In [1]: import numpy as np

In [2]: from numpy import linalg as LA

In [3]: np.set_printoptions(suppress=True, linewidth=140)

In [4]: def tidy(a):
   ...:     return np.round(a, 4) + 0
   ...: 

In [5]: F = np.loadtxt("x.csv", delimiter=",")

In [6]: F
Out[6]: 
array([[ -1.1,   2. ,  -0.4],
       [  0.5,   0. ,   1.6],
       [  1.1,  24. ,   0.7],
       [ -0.4, -22. ,   0.6],
       [  0.6,  -6. ,   0.2],
       [  0.1,  22. ,   0.8],
       [ -0.2,  -8. ,  -0.4],
       [ -0.8,  28. ,  -1. ],
       [  0.3,  16. ,  -0.8]])

In [7]: U, sig, VT = LA.svd(F)

In [8]: tidy(sig)
Out[8]: array([51.848 ,  2.7936,  1.4138])

In [9]: np.argmax(sig[:-1] / (sig[1:] + 1e-6)) + 1
Out[9]: np.int64(1)

In [10]: other = U[:, :1] @ np.diag(sig[:1]) @ VT[:1]

In [11]: tidy(LA.norm(F - other, 2)), tidy(sig[1])
Out[11]: (np.float64(2.7936), np.float64(2.7936))

In [12]: LA.matrix_rank(other)
Out[12]: np.int64(1)

In [13]: J = np.vander(np.arange(7) - 1, 4, increasing=True)

In [14]: J
Out[14]: 
array([[  1,  -1,   1,  -1],
       [  1,   0,   0,   0],
       [  1,   1,   1,   1],
       [  1,   2,   4,   8],
       [  1,   3,   9,  27],
       [  1,   4,  16,  64],
       [  1,   5,  25, 125]])

In [15]: P = J @ LA.solve(J.T @ J, J.T)

In [16]: tidy(P)
Out[16]: 
array([[ 0.9286,  0.1905, -0.0952, -0.0952,  0.0238,  0.0952, -0.0476],
       [ 0.1905,  0.4524,  0.381 ,  0.1429, -0.0952, -0.1667,  0.0952],
       [-0.0952,  0.381 ,  0.4524,  0.2857,  0.0476, -0.0952,  0.0238],
       [-0.0952,  0.1429,  0.2857,  0.3333,  0.2857,  0.1429, -0.0952],
       [ 0.0238, -0.0952,  0.0476,  0.2857,  0.4524,  0.381 , -0.0952],
       [ 0.0952, -0.1667, -0.0952,  0.1429,  0.381 ,  0.4524,  0.1905],
       [-0.0476,  0.0952,  0.0238, -0.0952, -0.0952,  0.1905,  0.9286]])

In [17]: tidy(LA.eigvalsh(P))
Out[17]: array([0., 0., 0., 1., 1., 1., 1.])

In [18]: tidy(np.trace(P))
Out[18]: np.float64(4.0)

In [19]: np.allclose(P @ P, P)
Out[19]: True

In [20]: x0 = np.array([8, 5, 9, 5])

In [21]: target = J @ x0

In [22]: beta, lr = np.zeros(4), 1 / LA.norm(J, 2) ** 2

In [23]: for i in range(8):
    ...:     beta -= lr * J.T @ (J @ beta - target)
    ...:     if i % 2 == 0: print(i, round(LA.norm(J @ beta - target), 4))
    ...: 
0 63.1396
2 62.945
4 62.751
6 62.5577

In [24]: tidy(beta)
Out[24]: array([0.1164, 0.3915, 1.6074, 6.9039])

In [25]: tidy(LA.cond(J))
Out[25]: np.float64(115.3764)

In [26]: E = np.loadtxt("block16.csv", delimiter=",")

In [27]: E
Out[27]: 
array([[ 1.,  3.,  3.,  2.,  0.,  0.,  0.,  0.,  0.,  0.,  0.],
       [-2., -2.,  3., -3.,  0.,  0.,  0.,  0.,  0.,  0.,  0.],
       [ 2., -1.,  1.,  3.,  0.,  0.,  0.,  0.,  0.,  0.,  0.],
       [ 1.,  1., -2.,  2.,  0.,  0.,  0.,  0.,  0.,  0.,  0.],
       [ 0.,  0.,  0.,  0.,  4.,  0., -5., -4., -5.,  4.,  0.],
       [ 0.,  0.,  0.,  0., -2., -2., -1.,  0.,  5., -2., -5.],
       [ 0.,  0.,  0.,  0., -3., -3.,  2.,  4.,  3.,  2., -3.],
       [ 0.,  0.,  0.,  0.,  0.,  5., -3.,  1.,  1.,  3.,  5.],
       [ 0.,  0.,  0.,  0.,  4.,  2.,  1., -2.,  1.,  5., -1.],
       [ 0.,  0.,  0.,  0.,  1.,  3.,  5.,  0.,  3., -5.,  5.],
       [ 0.,  0.,  0.,  0.,  0.,  4.,  2.,  1.,  5., -5., -2.]])

In [28]: rng = np.random.default_rng(608)

In [29]: z = rng.permutation(11)

In [30]: other = E[:, z] * rng.choice([-1, 1], 11)

In [31]: other
Out[31]: 
array([[ 0.,  3.,  0.,  0., -0.,  0.,  0.,  1.,  3., -0., -2.],
       [ 0.,  3.,  0.,  0., -0.,  0.,  0., -2., -2., -0.,  3.],
       [ 0.,  1.,  0.,  0., -0.,  0.,  0.,  2., -1., -0., -3.],
       [ 0., -2.,  0.,  0., -0.,  0.,  0.,  1.,  1., -0., -2.],
       [-5.,  0.,  0., -5., -4., -4.,  0.,  0.,  0., -4., -0.],
       [-1.,  0., -5.,  5.,  2.,  0., -2.,  0.,  0.,  2., -0.],
       [ 2.,  0., -3.,  3.,  3.,  4., -3.,  0.,  0., -2., -0.],
       [-3.,  0.,  5.,  1., -0.,  1.,  5.,  0.,  0., -3., -0.],
       [ 1.,  0., -1.,  1., -4., -2.,  2.,  0.,  0., -5., -0.],
       [ 5.,  0.,  5.,  3., -1.,  0.,  3.,  0.,  0.,  5., -0.],
       [ 2.,  0., -2.,  5., -0.,  1.,  4.,  0.,  0.,  5., -0.]])

In [32]: U, _, VT = LA.svd(E.T @ other)

In [33]: tidy(LA.lstsq(E, other)[0])
Out[33]: 
array([[ 0.,  0.,  0.,  0.,  0.,  0.,  0.,  1.,  0.,  0.,  0.],
       [ 0.,  0.,  0.,  0.,  0.,  0.,  0.,  0.,  1.,  0.,  0.],
       [ 0.,  1.,  0.,  0.,  0.,  0.,  0.,  0.,  0.,  0.,  0.],
       [ 0.,  0.,  0.,  0.,  0.,  0.,  0.,  0.,  0.,  0., -1.],
       [ 0.,  0.,  0.,  0., -1.,  0.,  0.,  0.,  0.,  0.,  0.],
       [ 0.,  0.,  0.,  0.,  0.,  0.,  1.,  0.,  0.,  0.,  0.],
       [ 1.,  0.,  0.,  0.,  0.,  0.,  0.,  0.,  0.,  0.,  0.],
       [ 0.,  0.,  0.,  0.,  0.,  1.,  0.,  0.,  0.,  0.,  0.],
       [ 0.,  0.,  0.,  1.,  0.,  0.,  0.,  0.,  0.,  0.,  0.],
       [ 0.,  0.,  0.,  0.,  0.,  0.,  0.,  0.,  0., -1.,  0.],
       [ 0.,  0.,  1.,  0.,  0.,  0.,  0.,  0.,  0.,  0.,  0.]])

In [34]: tidy(U @ VT)
Out[34]: 
array([[ 0.,  0.,  0.,  0.,  0.,  0.,  0.,  1.,  0.,  0.,  0.],
       [ 0.,  0.,  0.,  0.,  0.,  0.,  0.,  0.,  1.,  0.,  0.],
       [ 0.,  1.,  0.,  0.,  0.,  0.,  0.,  0.,  0.,  0.,  0.],
       [ 0.,  0.,  0.,  0.,  0.,  0.,  0.,  0.,  0.,  0., -1.],
       [ 0.,  0.,  0.,  0., -1.,  0.,  0.,  0.,  0.,  0.,  0.],
       [ 0.,  0.,  0.,  0.,  0.,  0.,  1.,  0.,  0.,  0.,  0.],
       [ 1.,  0.,  0.,  0.,  0.,  0.,  0.,  0.,  0.,  0.,  0.],
       [ 0.,  0.,  0.,  0.,  0.,  1.,  0.,  0.,  0.,  0.,  0.],
       [ 0.,  0.,  0.,  1.,  0.,  0.,  0.,  0.,  0.,  0.,  0.],
       [ 0.,  0.,  0.,  0.,  0.,  0.,  0.,  0.,  0., -1.,  0.],
       [ 0.,  0.,  1.,  0.,  0.,  0.,  0.,  0.,  0.,  0.,  0.]])
